$ ipython --no-banner

In [1]: import numpy as np

In [2]: np.set_printoptions(precision=3, suppress=True, linewidth=140)

In [3]: mat = np.load("test5.npy")

In [4]: print(mat)
[[ 13.  -9. -12.  -6.  -6.]
 [ -9.  13.  12.   6.   6.]
 [-12.  12.  20.   8.   8.]
 [ -6.   6.   8.   8.   4.]
 [ -6.   6.   8.   4.   8.]]

In [5]: x = np.array([-2, -2, 2, 3, -3])

In [6]: a = np.maximum(mat @ x, 0)

In [7]: print(np.maximum(mat @ (3 * x), 0))
[  0.  48. 120.  84.  12.]

In [8]: print(np.tanh(mat @ x))
[-1.     1.     1.     1.     0.999]

In [9]: print(np.flatnonzero(a > 1e-9))
[1 2 3 4]

In [10]: print(np.maximum(mat @ x, 0) - np.maximum(-mat @ x, 0))
[-32.  16.  40.  28.   4.]

In [11]: print(mat * (a > 1e-9)[:, None])
[[  0.  -0.  -0.  -0.  -0.]
 [ -9.  13.  12.   6.   6.]
 [-12.  12.  20.   8.   8.]
 [ -6.   6.   8.   8.   4.]
 [ -6.   6.   8.   4.   8.]]

In [12]: print(a)
[ 0. 16. 40. 28.  4.]

In [13]: Lm = np.linalg.cholesky(mat)

In [14]: print(np.diag(Lm) ** 2)
[13.     6.769  6.909  4.421  4.381]

In [15]: x = np.ones(5)

In [16]: for _ in range(5):
    ...:     x = mat @ x
    ...:     x /= np.linalg.norm(x)
    ...:     print(round(x @ mat @ x, 3))
    ...: 
45.288
45.995
46.0
46.0
46.0

In [17]: print(round(np.linalg.eigvalsh(mat)[-1], 3))
46.0

In [18]: vals, evecs = np.linalg.eig(mat)

In [19]: print(np.sort(np.linalg.eigvals(np.linalg.inv(mat))))
[0.022 0.25  0.25  0.25  0.25 ]

In [20]: print(np.sort(np.linalg.eigvals(mat.T)))
[ 4.  4.  4.  4. 46.]

In [21]: print(np.round(mat @ evecs[:, 0] - vals[0] * evecs[:, 0], 3) + 0)
[0. 0. 0. 0. 0.]

In [22]: print(np.sort(np.linalg.eigvals(mat @ mat)))
[  16.   16.   16.   16. 2116.]

In [23]: vals, evecs = np.linalg.eigh(mat)

In [24]: print(np.unique(vals.round(6) + 0, return_counts=True)[1])
[4 1]

In [25]: print(np.round(evecs.T @ mat @ evecs, 3) + 0)
[[ 4.  0.  0.  0.  0.]
 [ 0.  4.  0.  0.  0.]
 [ 0.  0.  4.  0.  0.]
 [ 0.  0.  0.  4.  0.]
 [ 0.  0.  0.  0. 46.]]

In [26]: print(np.abs(evecs[:, -1]))
[0.463 0.463 0.617 0.309 0.309]

In [27]: print(evecs @ np.diag(vals) @ evecs.T)
[[ 13.  -9. -12.  -6.  -6.]
 [ -9.  13.  12.   6.   6.]
 [-12.  12.  20.   8.   8.]
 [ -6.   6.   8.   8.   4.]
 [ -6.   6.   8.   4.   8.]]

In [28]: print(np.round(evecs.T @ evecs, 3) + 0)
[[1. 0. 0. 0. 0.]
 [0. 1. 0. 0. 0.]
 [0. 0. 1. 0. 0.]
 [0. 0. 0. 1. 0.]
 [0. 0. 0. 0. 1.]]

In [29]: print(np.abs(evecs[:, -1]).round(6).argmax())
2

In [30]: print(round(float(vals.sum()), 3), np.trace(mat))
62.0 62.0
